$ ipython --no-banner

In [1]: import numpy as np

In [2]: np.set_printoptions(precision=2, suppress=True, linewidth=200)

In [3]: def rnd(a):
   ...:     return np.round(a, 2) + 0
   ...: 

In [4]: E = np.array([[1, 1, -1, -1, -1, -1, 1, 1],
   ...:     [1, 1, -1, -1, 1, 1, -1, -1],
   ...:     [1, 1, 1, 1, -1, -1, -1, -1]])

In [5]: print(np.unravel_index(np.abs(E).argmax(), E.shape))
(np.int64(0), np.int64(0))

In [6]: print(E.sum(axis=1))
[0 0 0]

In [7]: print(E.sum(axis=0))
[ 3  3 -1 -1 -1 -1 -1 -1]

In [8]: print(E.shape)
(3, 8)

In [9]: print(rnd(np.linalg.svd(E, compute_uv=False)))
[2.83 2.83 2.83]

In [10]: rng = np.random.default_rng(665)

In [11]: A2 = E + rng.integers(-2, 3, (3, 1)) @ rng.integers(-2, 3, (1, 8))

In [12]: print(A2)
[[-1 -3 -1 -3 -5 -5 -1 -1]
 [ 2  3 -1  0  3  3  0  0]
 [ 3  5  1  3  3  3  1  1]]

In [13]: print(np.linalg.matrix_rank(A2 - E, tol=1e-8))
1

In [14]: print(np.abs(A2 - E).sum(axis=1))
[20 10 20]

In [15]: def softmax(z):
    ...:     e = np.exp(z - z.max(axis=-1, keepdims=True))
    ...:     return e / e.sum(axis=-1, keepdims=True)
    ...: 

In [16]: print(rnd(softmax(E).sum(axis=1)))
[1. 1. 1.]

In [17]: att = E @ E.T / np.sqrt(8)

In [18]: print(rnd(softmax(att)))
[[0.89 0.05 0.05]
 [0.05 0.89 0.05]
 [0.05 0.05 0.89]]

In [19]: W2 = 5 * np.array([[0.4, 0.6, 0.3], [1.6, 0.8, -1.4]])

In [20]: labels = rng.integers(0, 2, 21)

In [21]: W0 = W2[labels] + rng.normal(size=(21, 3))

In [22]: print(rnd(W0))
[[ 0.94  4.53  1.72]
 [ 2.58  2.15  0.76]
 [ 6.55  5.56 -8.24]
 [ 3.84  3.05  1.77]
 [ 3.2   3.52  2.1 ]
 [ 1.59  3.24 -0.31]
 [ 3.14  2.61  0.83]
 [ 8.85  5.08 -5.96]
 [ 7.79  3.84 -6.13]
 [ 0.26  4.31  0.26]
 [ 0.86  3.33  0.65]
 [ 1.87  3.23  1.57]
 [ 2.92  4.12  0.78]
 [ 1.08  3.71  0.79]
 [ 2.82  2.71  2.59]
 [ 2.31  2.14  2.43]
 [ 1.66  2.31  2.1 ]
 [ 9.01  2.52 -7.76]
 [ 0.2   1.55  1.63]
 [ 2.57  2.73  1.4 ]
 [ 9.06  4.92 -7.1 ]]

In [23]: U, s, VT = np.linalg.svd(W0, full_matrices=False)

In [24]: print(U.shape, s.shape, VT.shape)
(21, 3) (3,) (3, 3)

In [25]: print(rnd(U.T @ W0 @ VT.T))
[[27.66  0.    0.  ]
 [ 0.   13.7   0.  ]
 [ 0.    0.    5.25]]

In [26]: print(rnd(np.abs(VT[0])))
[0.73 0.49 0.47]

In [27]: print(rnd(VT @ VT.T))
[[1. 0. 0.]
 [0. 1. 0.]
 [0. 0. 1.]]
